$ ipython --no-banner

In [1]: import numpy as np

In [2]: np.set_printoptions(suppress=True, linewidth=100)

In [3]: rd = lambda a: np.round(a, 2) + 0

In [4]: rng = np.random.default_rng(54159)

In [5]: feats = np.eye(4, dtype=int)[rng.permutation(4)] * np.array([5, 1, -5, 4])

In [6]: feats
Out[6]: 
array([[ 0,  0, -5,  0],
       [ 0,  1,  0,  0],
       [ 0,  0,  0,  4],
       [ 5,  0,  0,  0]])

In [7]: q, r_ = np.linalg.qr(feats)

In [8]: r_
Out[8]: 
array([[-5.,  0.,  0.,  0.],
       [ 0.,  1.,  0.,  0.],
       [ 0.,  0., -5.,  0.],
       [ 0.,  0.,  0., -4.]])

In [9]: abs(r_[0, 0]), rd(np.linalg.norm(feats[:, 0]))
Out[9]: (np.float64(5.0), np.float64(5.0))

In [10]: q @ r_
Out[10]: 
array([[ 0.,  0., -5.,  0.],
       [ 0.,  1.,  0.,  0.],
       [ 0.,  0.,  0.,  4.],
       [ 5.,  0.,  0.,  0.]])

In [11]: np.trace(q @ q.T)
Out[11]: np.float64(4.0)

In [12]: q.T @ q
Out[12]: 
array([[1., 0., 0., 0.],
       [0., 1., 0., 0.],
       [0., 0., 1., 0.],
       [0., 0., 0., 1.]])

In [13]: q.shape, r_.shape
Out[13]: ((4, 4), (4, 4))

In [14]: X = np.load("run11.npy")

In [15]: X
Out[15]: 
array([[-2, -2, -2,  2, -2,  1],
       [ 1,  1,  1,  5,  1,  4],
       [ 0,  0,  0,  4,  0,  3],
       [ 1,  1,  1,  5,  1,  4],
       [-2, -2, -2,  2, -2,  1],
       [-4, -4, -4,  0, -4, -1],
       [-2, -2, -2,  2, -2,  1]])

In [16]: rd(np.linalg.norm(X, 1)), rd(np.linalg.norm(X, np.inf))
Out[16]: (np.float64(20.0), np.float64(17.0))

In [17]: rd(np.linalg.norm(X, "nuc"))
Out[17]: np.float64(22.04)

In [18]: rd(np.linalg.norm(X) ** 2 / np.linalg.norm(X, 2) ** 2)
Out[18]: np.float64(1.94)

In [19]: rd(np.linalg.norm(X, 2))
Out[19]: np.float64(11.2)

In [20]: rd(np.linalg.norm(X, axis=0))
Out[20]: array([5.48, 5.48, 5.48, 8.83, 5.48, 6.71])

In [21]: rd(np.linalg.norm(X, axis=1))
Out[21]: array([4.58, 6.71, 5.  , 6.71, 4.58, 8.06, 4.58])

In [22]: rd(np.linalg.norm(X[1], 1)), rd(np.linalg.norm(X[1], np.inf))
Out[22]: (np.float64(13.0), np.float64(5.0))

In [23]: U, s, VT = np.linalg.svd(X)

In [24]: rd(s)
Out[24]: array([11.2 , 10.84,  0.  ,  0.  ,  0.  ,  0.  ])

In [25]: B = U[:, :2] @ np.diag(s[:2]) @ VT[:2]

In [26]: rd(B)
Out[26]: 
array([[-2., -2., -2.,  2., -2.,  1.],
       [ 1.,  1.,  1.,  5.,  1.,  4.],
       [ 0.,  0.,  0.,  4.,  0.,  3.],
       [ 1.,  1.,  1.,  5.,  1.,  4.],
       [-2., -2., -2.,  2., -2.,  1.],
       [-4., -4., -4.,  0., -4., -1.],
       [-2., -2., -2.,  2., -2.,  1.]])

In [27]: rd(np.linalg.norm(X - B) / np.linalg.norm(X))
Out[27]: np.float64(0.0)

In [28]: np.linalg.lstsq(X[:-1].T, X[-1])[2]
Out[28]: np.int32(2)

In [29]: np.unique(X.round(6), axis=0).shape
Out[29]: (4, 6)

In [30]: np.linalg.inv(X)
LinAlgError: Last 2 dimensions of the array must be square


In [31]: np.abs(np.diag(np.linalg.qr(X)[1])) > 1e-9
Out[31]: array([ True, False, False,  True, False, False])
